$ ipython --no-banner

In [1]: import numpy as np

In [2]: np.set_printoptions(precision=1, suppress=True, linewidth=100)

In [3]: X = np.loadtxt("block6.csv", delimiter=",")

In [4]: X
Out[4]: 
array([[  3.,   2.,   1.,  -3.],
       [  3.,   5.,   4.,  -5.],
       [  1.,   7.,   2.,  -8.],
       [ -2.,   6.,   0.,  -8.],
       [ -2.,   6.,  -2., -11.],
       [  0.,   8.,  -3., -14.],
       [  0.,  10.,  -3., -17.],
       [  2.,  11.,  -6., -20.],
       [ -1.,  14.,  -4., -18.],
       [ -4.,  14.,  -7., -19.],
       [ -7.,  12.,  -7., -22.],
       [ -6.,  13.,  -4., -21.],
       [ -4.,  15.,  -1., -24.],
       [ -1.,  16.,  -1., -26.],
       [ -3.,  19.,  -2., -24.],
       [  0.,  18.,   0., -25.],
       [  3.,  17.,  -3., -25.],
       [  0.,  15.,   0., -25.],
       [ -1.,  14.,   1., -22.],
       [ -2.,  13.,  -2., -19.],
       [ -3.,  11.,   1., -21.],
       [ -5.,   9.,   1., -22.],
       [ -4.,  11.,  -2., -24.],
       [ -5.,  12.,  -2., -24.],
       [ -2.,  10.,  -4., -26.],
       [  1.,  13.,  -4., -25.],
       [ -1.,  12.,  -1., -26.],
       [  0.,   9.,   2., -24.],
       [ -1.,  11.,   5., -26.],
       [ -3.,  13.,   8., -28.],
       [ -2.,  12.,   7., -30.],
       [ -2.,  11.,   5., -27.],
       [ -5.,  14.,   8., -24.],
       [ -2.,  14.,   5., -25.],
       [  0.,  16.,   6., -27.],
       [  2.,  17.,   3., -30.],
       [ -1.,  15.,   1., -28.]])

In [5]: C = X[[4, 25]].astype(float)

In [6]: for _ in range(4):
   ...:     idx = np.linalg.norm(X[:, None] - C, axis=-1).argmin(axis=1)
   ...:     C = np.array([X[idx == j].mean(axis=0) for j in range(2)])
   ...: 

In [7]: idx
Out[7]: 
array([0, 0, 0, 0, 0, 0, 1, 1, 1, 1, 1, 1, 1, 1, 1, 1, 1, 1, 1, 1, 1, 1, 1, 1, 1, 1, 1, 1, 1, 1, 1,
       1, 1, 1, 1, 1, 1])

In [8]: C
Out[8]: 
array([[  0.5,   5.7,   0.3,  -8.2],
       [ -1.8,  13.3,   0. , -24. ]])

In [9]: cov = C.T @ C

In [10]: np.round(np.linalg.eigvalsh(cov)[::-1], 1) + 0
Out[10]: array([852.1,   2.2,   0. ,   0. ])

In [11]: np.linalg.svd(C, compute_uv=False) ** 2
Out[11]: array([852.1,   2.2])

In [12]: rng = np.random.default_rng(82656)

In [13]: other = X + rng.integers(-2, 3, (37, 1)) @ rng.integers(-2, 3, (1, 4))

In [14]: other
Out[14]: 
array([[  5.,   1.,   3.,  -5.],
       [  1.,   6.,   2.,  -3.],
       [ -1.,   8.,   0.,  -6.],
       [ -6.,   8.,  -4.,  -4.],
       [ -2.,   6.,  -2., -11.],
       [  0.,   8.,  -3., -14.],
       [  0.,  10.,  -3., -17.],
       [  4.,  10.,  -4., -22.],
       [  1.,  13.,  -2., -20.],
       [ -4.,  14.,  -7., -19.],
       [ -9.,  13.,  -9., -20.],
       [ -4.,  12.,  -2., -23.],
       [ -2.,  14.,   1., -26.],
       [  3.,  14.,   3., -30.],
       [ -1.,  18.,   0., -26.],
       [  4.,  16.,   4., -29.],
       [  3.,  17.,  -3., -25.],
       [  2.,  14.,   2., -27.],
       [ -1.,  14.,   1., -22.],
       [  2.,  11.,   2., -23.],
       [ -1.,  10.,   3., -23.],
       [ -9.,  11.,  -3., -18.],
       [ -4.,  11.,  -2., -24.],
       [ -9.,  14.,  -6., -20.],
       [  0.,   9.,  -2., -28.],
       [  5.,  11.,   0., -29.],
       [ -3.,  13.,  -3., -24.],
       [ -2.,  10.,   0., -22.],
       [  1.,  10.,   7., -28.],
       [ -1.,  12.,  10., -30.],
       [  0.,  11.,   9., -32.],
       [ -6.,  13.,   1., -23.],
       [ -3.,  13.,  10., -26.],
       [ -6.,  16.,   1., -21.],
       [ -2.,  17.,   4., -25.],
       [  4.,  16.,   5., -32.],
       [ -3.,  16.,  -1., -26.]])

In [15]: np.abs(other - X).sum(axis=1)
Out[15]: 
array([ 7.,  7.,  7., 14.,  0.,  0.,  0.,  7.,  7.,  0.,  7.,  7.,  7., 14.,  7., 14.,  0.,  7.,
        0., 14.,  7., 14.,  0., 14.,  7., 14.,  7.,  7.,  7.,  7.,  7., 14.,  7., 14.,  7.,  7.,
        7.])

In [16]: np.round(np.linalg.svd(other - X, compute_uv=False), 1) + 0
Out[16]: array([27.2,  0. ,  0. ,  0. ])
